$ python -q
>>> import numpy as np
>>> np.set_printoptions(suppress=True, linewidth=140)
>>> data = np.load("a.npy")
>>> print(data)
[[ 1  0  0]
 [-6  1  0]
 [ 5  0  1]]
>>> # triangular
>>> print(np.prod(np.diag(data)), round(float(np.linalg.det(data)), 2))
1 1.0
>>> print(data @ data)
[[  1   0   0]
 [-12   1   0]
 [ 10   0   1]]
>>> print(np.linalg.matrix_rank(data - data[0, 0] * np.eye(3)))
1
>>> print(np.round(np.sort(np.linalg.eigvals(data)), 2))
[1. 1. 1.]
>>> print(np.linalg.matrix_power(data - np.diag(np.diag(data)), 3))
[[0 0 0]
 [0 0 0]
 [0 0 0]]
>>> U, s, Vt = np.linalg.svd(data, full_matrices=False)
>>> print(np.abs(U[:, 0]).round(6).argmax())
1
>>> print(np.round(np.cumsum(s ** 2) / np.sum(s ** 2), 2))
[0.98 1.   1.  ]
>>> print(np.round(s / s[0], 2))
[1.   0.13 0.02]
>>> print(np.round(Vt @ Vt.T, 2) + 0)
[[1. 0. 0.]
 [0. 1. 0.]
 [0. 0. 1.]]
>>> print(round(float(np.sqrt((s ** 2).sum())), 2), round(float(np.linalg.norm(data)), 2))
8.0 8.0
>>> print(np.round(np.abs(Vt[0]), 2))
[0.99 0.1  0.08]
>>> x = np.array([0, -5, 4])
>>> print((data @ x).argmax())
2
>>> print(data @ (2 * x))
[  0 -10   8]
>>> print(np.linalg.norm(data @ x) <= np.linalg.norm(data, 2) * np.linalg.norm(x) + 1e-9)
True
>>> print(data @ x)
[ 0 -5  4]
>>> print(np.kron(np.eye(2, dtype=int), data))
[[ 1  0  0  0  0  0]
 [-6  1  0  0  0  0]
 [ 5  0  1  0  0  0]
 [ 0  0  0  1  0  0]
 [ 0  0  0 -6  1  0]
 [ 0  0  0  5  0  1]]
>>> print(np.einsum("ij,ji->", data, data))
3
>>> print(np.round(np.linalg.det(data.T), 2))
1.0
>>> print(round(float(np.linalg.det(data[::-1])), 2))
-1.0
>>> print(np.round(np.linalg.eigvals(data).sum().real, 2))
3.0
>>> print(np.round(np.sort(np.abs(np.linalg.eigvals(data))), 2))
[1. 1. 1.]
>>> data.inv()
Traceback (most recent call last):
  File "<python-input-28>", line 1, in <module>
    data.inv()
    ^^^^^^^^
AttributeError: 'numpy.ndarray' object has no attribute 'inv'
>>> print(np.allclose(data, data.T))
False
>>> print((data - data.T) / 2)
[[ 0.   3.  -2.5]
 [-3.   0.   0. ]
 [ 2.5  0.   0. ]]
>>> print(round(float(np.abs(np.linalg.eigvals(data)).max()), 2))
1.0
>>> print(np.linalg.matrix_power(data, 4))
[[  1   0   0]
 [-24   1   0]
 [ 20   0   1]]
>>> print(np.round(np.linalg.det(data), 2))
1.0
>>> print(data @ data)
[[  1   0   0]
 [-12   1   0]
 [ 10   0   1]]
>>> mat = np.array([[3, 3, 3, 3, 3, 3],
...     [3, 6, 6, 6, 6, 6],
...     [3, 6, 9, 9, 9, 9],
...     [3, 6, 9, 12, 12, 12],
...     [3, 6, 9, 12, 15, 15],
...     [3, 6, 9, 12, 15, 18]])
>>> # symmetric
>>> x = np.ones(6)
>>> for _ in range(5):
...     x = mat @ x
...     x /= np.linalg.norm(x)
...     print(round(x @ mat @ x, 2))
... 
51.55
51.62
51.62
51.62
51.62
>>> print(np.round(np.linalg.eigvalsh(mat)[-1], 2))
51.62
>>> print(np.trace(mat))
63
>>> assert mat == mat.T
Traceback (most recent call last):
  File "<python-input-41>", line 1, in <module>
    assert mat == mat.T
           ^^^^^^^^^^^^
ValueError: The truth value of an array with more than one element is ambiguous. Use a.any() or a.all()
>>> np.linalg.determinant(mat)
Traceback (most recent call last):
  File "<python-input-42>", line 1, in <module>
    np.linalg.determinant(mat)
    ^^^^^^^^^^^^^^^^^^^^^
AttributeError: module 'numpy.linalg' has no attribute 'determinant'
>>> print(np.linalg.matrix_power(mat, 3))
[[ 2457  4752  6750  8343  9450 10017]
 [ 4752  9207 13095 16200 18360 19467]
 [ 6750 13095 18657 23112 26217 27810]
 [ 8343 16200 23112 28674 32562 34560]
 [ 9450 18360 26217 32562 37017 39312]
 [10017 19467 27810 34560 39312 41769]]
>>> print(np.allclose(mat @ mat.T, mat.T @ mat))
True
>>> print(np.round(np.linalg.det(mat), 2))
729.0
>>> print((mat + mat.T) / 2)
[[ 3.  3.  3.  3.  3.  3.]
 [ 3.  6.  6.  6.  6.  6.]
 [ 3.  6.  9.  9.  9.  9.]
 [ 3.  6.  9. 12. 12. 12.]
 [ 3.  6.  9. 12. 15. 15.]
 [ 3.  6.  9. 12. 15. 18.]]
>>> rng = np.random.default_rng(9319)
>>> labels = rng.permutation(3)
>>> print(labels)
[0 2 1]
>>> A2 = data[labels][:, labels]
>>> print(A2)
[[ 1  0  0]
 [ 5  1  0]
 [-6  0  1]]
>>> A = np.load("dump.npy")
>>> print(A)
[[-7 -8 -1]
 [ 0  1  7]
 [ 0  0 -4]]
>>> # triangular, det is the product of the diagonal
>>> A2 = A ** -1
Traceback (most recent call last):
  File "<python-input-55>", line 1, in <module>
    A2 = A ** -1
         ~~^^~~~
ValueError: Integers to negative integer powers are not allowed.
>>> A2 = np.linalg.inv(A)
>>> print(A2.round(2))
[[-0.14 -1.14 -1.96]
 [ 0.    1.    1.75]
 [-0.   -0.   -0.25]]
>>> print(np.round(np.linalg.slogdet(A)[0], 2))
1.0
>>> print((A - A.T) / 2)
[[ 0.  -4.  -0.5]
 [ 4.   0.   3.5]
 [ 0.5 -3.5  0. ]]
>>> print(np.trace(A))
-10
>>> print(np.allclose(A, A.T))
False
>>> print(np.linalg.matrix_power(A, 4))
[[ 2401  2400 -3933]
 [    0     1  -357]
 [    0     0   256]]
>>> print(A @ A)
[[ 49  48 -45]
 [  0   1 -21]
 [  0   0  16]]
>>> labels = rng.permutation(3)
>>> A2 = A[:, labels] * rng.choice([-1, 1], 3)
>>> print(A2)
[[-1 -7 -8]
 [ 7  0  1]
 [-4  0  0]]
>>> U, _, Vt = np.linalg.svd(A.T @ A2)
>>> print(np.round(U @ Vt, 2) + 0)
[[0. 1. 0.]
 [0. 0. 1.]
 [1. 0. 0.]]
>>> print(labels)
[2 0 1]
>>> A2 = np.array([[3, 0, -3], [3, 0, -2]])
>>> cent = np.kron(A2, A)
>>> print(round(float(np.linalg.norm(cent, 2)), 2), round(float(np.linalg.norm(A2, 2) * np.linalg.norm(A, 2)), 2))
60.3 60.3
>>> G = A.T @ A
>>> print(np.diag(G))
[49 65 66]
>>> K = np.load("block8.npy")
>>> print(K)
[[-0.49 -0.51  1.53  1.    1.02]
 [-0.59 -0.59  1.82  1.21  1.24]
 [-1.83 -1.83  5.49  3.65  3.65]
 [ 2.02  2.02 -6.05 -4.02 -4.04]
 [ 0.59  0.61 -1.79 -1.2  -1.21]
 [-0.01  0.04 -0.05 -0.05 -0.07]
 [-1.34 -1.32  4.03  2.67  2.72]
 [-0.29 -0.31  0.93  0.61  0.63]
 [ 1.08  1.07 -3.26 -2.15 -2.16]
 [-0.02 -0.04  0.03  0.06  0.01]
 [-1.49 -1.45  4.43  2.97  2.94]
 [-0.71 -0.72  2.06  1.4   1.42]
 [-0.83 -0.81  2.52  1.67  1.7 ]
 [-0.98 -0.98  2.96  1.96  1.99]
 [ 1.18  1.15 -3.49 -2.29 -2.3 ]
 [-0.47 -0.44  1.35  0.91  0.94]
 [-0.95 -0.91  2.78  1.9   1.88]
 [ 1.19  1.2  -3.58 -2.38 -2.4 ]
 [ 1.1   1.12 -3.33 -2.2  -2.2 ]
 [ 0.31  0.31 -0.93 -0.68 -0.59]
 [ 1.6   1.58 -4.83 -3.24 -3.22]
 [-1.29 -1.28  3.93  2.61  2.58]
 [ 0.06  0.04 -0.16 -0.1  -0.11]
 [-2.42 -2.42  7.26  4.81  4.79]
 [-1.18 -1.22  3.67  2.43  2.42]
 [ 0.59  0.57 -1.72 -1.12 -1.13]
 [ 0.09  0.03 -0.22 -0.13 -0.14]
 [-0.65 -0.62  1.92  1.26  1.29]
 [ 0.02  0.04 -0.07 -0.05 -0.02]
 [-0.45 -0.47  1.41  0.96  0.99]]
>>> cent = K[[6, 12]].astype(float)
>>> for _ in range(6):
...     labels = np.linalg.norm(K[:, None] - cent, axis=-1).argmin(axis=1)
...     cent = np.array([K[labels == j].mean(axis=0) for j in range(2)])
... 
>>> print(labels)
[0 0 0 1 1 1 0 0 1 1 0 0 0 0 1 0 0 1 1 1 1 0 1 0 0 1 1 0 1 0]
>>> print(np.round(cent[1] - cent[0], 2))
[ 1.7   1.69 -5.11 -3.4  -3.41]
>>> print(cent.round(2))
[[-1.   -0.99  3.01  2.    2.01]
 [ 0.7   0.7  -2.1  -1.4  -1.4 ]]
>>> U, s, Vt = np.linalg.svd(K)
>>> print(s.round(2))
[25.24  0.12  0.1   0.09  0.08]
>>> A2 = U[:, :1] @ np.diag(s[:1]) @ Vt[:1]
>>> print(np.round(np.linalg.norm(K - A2, 2), 2), np.round(s[1], 2))
0.12 0.12
>>> print(np.round(np.linalg.norm(K - A2) / np.linalg.norm(K), 2))
0.01
>>> print(round(np.abs(K - A2).max(), 2))
0.05
>>> print(np.linalg.matrix_rank(A2))
1
>>> E = np.load("m.npy")
>>> print(E)
[[-1  1 -1  1]
 [ 2  0  2  0]
 [-1  1 -1  1]
 [ 2  0  2  0]]
>>> U, s, Vt = np.linalg.svd(E)
>>> V = Vt[:(s > 1e-8).sum()]
>>> x = E[3] + 3 * E[2] + rng.integers(2) * np.eye(4)[0]
>>> print(x)
[-1.  3. -1.  3.]
>>> print(np.round(V.T @ V, 2) + 0)
[[0.5 0.  0.5 0. ]
 [0.  0.5 0.  0.5]
 [0.5 0.  0.5 0. ]
 [0.  0.5 0.  0.5]]
>>> print(np.linalg.matrix_rank(np.vstack([E, x])))
2
>>> print(np.allclose(V.T @ V @ x, x))
True
>>> print(round(np.linalg.norm(x - V.T @ V @ x), 2))
0.0
>>> feats = np.array([[1.0, 4.0, 0.0, 0.0, 0.0],
...     [4.0, 2.0, 4.0, 0.0, 0.0],
...     [0.0, 4.0, 0.0, 4.0, 0.0],
...     [0.0, 0.0, 4.0, 2.0, 4.0],
...     [0.0, 0.0, 0.0, 4.0, -1.0]])
>>> P = np.triu(np.array([[4, 0, 5, 0, 1],
...     [3, 1, 4, 0, 2],
...     [1, 4, 3, 0, 2],
...     [4, 3, 4, 2, 1],
...     [1, 2, 0, 4, 0]]), 1) + np.eye(5)
>>> A2 = P @ feats @ np.linalg.inv(P)
>>> print(np.round(np.poly(A2), 2))
[  1.  -4. -61. 132. 796. -64.]
>>> print(np.linalg.matrix_rank(A2))
5
>>> print(P @ feats - feats @ P)
[[  0.  20. -21.  24. -10.]
 [  0.  16. -28.  24. -18.]
 [  0.   0. -16.   8. -14.]
 [  0.   0.   0.   4. -11.]
 [  0.   0.   0.   0.  -4.]]
>>> def softmax(z):
...     e = np.exp(z - z.max(axis=-1, keepdims=True))
...     return e / e.sum(axis=-1, keepdims=True)
... 
>>> print(np.round(softmax(feats).sum(axis=1), 2))
[1. 1. 1. 1. 1.]
>>> print(np.round(softmax(feats[2]), 2))
[0.01 0.49 0.01 0.49 0.01]
>>> S = feats @ feats.T / np.sqrt(5)
>>> print(softmax(S).round(6).argmax(axis=1))
[0 1 2 3 4]
>>> print(np.round(softmax(S), 2) + 0)
[[0.57 0.06 0.37 0.   0.  ]
 [0.   1.   0.   0.   0.  ]
 [0.   0.   1.   0.   0.  ]
 [0.   0.   0.   1.   0.  ]
 [0.   0.   0.39 0.   0.61]]
>>> print(np.round(softmax(S + np.triu(np.full(S.shape, -np.inf), 1)), 2) + 0)
[[1.   0.   0.   0.   0.  ]
 [0.   1.   0.   0.   0.  ]
 [0.   0.   1.   0.   0.  ]
 [0.   0.   0.   1.   0.  ]
 [0.   0.   0.39 0.   0.61]]
>>> print(np.linalg.matrix_rank(K))
5
>>> print(np.round(K.sum(axis=0), 2))
[-6.16 -6.14 18.64 12.47 12.62]
>>> print(round(float(np.linalg.norm(K)), 2))
25.24
>>> print(np.round(K.mean(axis=0), 2))
[-0.21 -0.2   0.62  0.42  0.42]
>>> K[30]
Traceback (most recent call last):
  File "<python-input-116>", line 1, in <module>
    K[30]
    ~^^^^
IndexError: index 30 is out of bounds for axis 0 with size 30
>>> print(np.count_nonzero(K))
150
>>> arr = np.load("data.npy")
>>> print(arr.round(2))
[[ 0.36  0.43  0.21]
 [ 0.43  0.71 -0.14]
 [ 0.21 -0.14  0.93]]
>>> A2 = arr + rng.integers(-2, 3, (3, 2)) @ rng.integers(-2, 3, (2, 3))
>>> print(A2.round(2))
[[-1.64  2.43  4.21]
 [ 1.43  0.71 -0.14]
 [-1.79  0.86  2.93]]
>>> print(np.round(np.linalg.svd(A2 - arr, compute_uv=False), 2) + 0)
[5.71 1.17 0.  ]
>>> print(np.abs(A2 - arr).sum(axis=1))
[8. 1. 5.]
>>> print(np.linalg.matrix_rank(A2 - arr, tol=1e-8))
2
